>>> import numpy as np
>>> np.set_printoptions(suppress=True, linewidth=140)
>>> rnd = lambda a: np.round(a, 1) + 0
>>> J = np.load("m.npy")
>>> J
array([[-0.6,  0.5, -0.2, -1.8],
       [-1.7, -0.7,  2.3,  1.2],
       [ 1. , -1.4,  0.6,  0.9],
       [ 1.5,  0.1, -0.7,  0.6],
       [ 0.2, -2.1, -0.5, -0.8],
       [-0.5, -1.2, -0.5,  0.1],
       [ 0.6, -0.1, -0.1,  0.1],
       [-1.7,  0.8,  0.1,  1.8],
       [ 1. , -1.4,  0.6,  0.6]])
>>> x0 = np.array([1, 1, 0, 0])
>>> y = J @ x0
>>> rnd(np.linalg.solve(J.T @ J, J.T @ y))
array([1., 1., 0., 0.])
>>> rnd(y)
array([-0.1, -2.4, -0.4,  1.6, -1.9, -1.7,  0.5, -0.9, -0.4])
>>> rng = np.random.default_rng(261)
>>> y = y + 0.3 * rng.normal(size=9)
>>> rnd(y)
array([-0.5, -2. , -0.4,  1.4, -1.9, -1.7,  1.3, -1.1, -1. ])
>>> c, *_ = np.linalg.lstsq(J, y)
>>> rnd(np.linalg.norm(y - J @ c))
np.float64(1.1)
>>> [round(float(np.linalg.norm(np.linalg.solve(J.T @ J + lam * np.eye(4), J.T @ y))), 2) for lam in (0, 1, 10, 100)]
[1.42, 1.21, 0.6, 0.11]
>>> rnd(J.T @ (y - J @ c))
array([0., 0., 0., 0.])
>>> rnd(c)
array([1. , 1. , 0.1, 0. ])
>>> T = np.stack([J, 5 * J, J[::-1]])
>>> rnd(np.einsum("bij,cij->bc", T, T))
array([[ 39.4, 196.9,  10.4],
       [196.9, 984.5,  52. ],
       [ 10.4,  52. ,  39.4]])
>>> np.linalg.matrix_rank(T.reshape(3, -1))
np.int64(2)
>>> (T @ J.T).shape
(3, 9, 9)
>>> T.shape
(3, 9, 4)
>>> x0 = np.array([2, -2, 2, -1])
>>> y = J @ x0
>>> c, lr = np.zeros(4), 1 / np.linalg.norm(J, 2) ** 2
>>> for i in range(5):
...     c -= lr * J.T @ (J @ c - y)
...     if i % 1 == 0: print(i, round(np.linalg.norm(J @ c - y), 1))
... 
0 3.6
1 2.6
2 2.1
3 1.7
4 1.4
>>> rnd(np.linalg.cond(J))
np.float64(2.3)
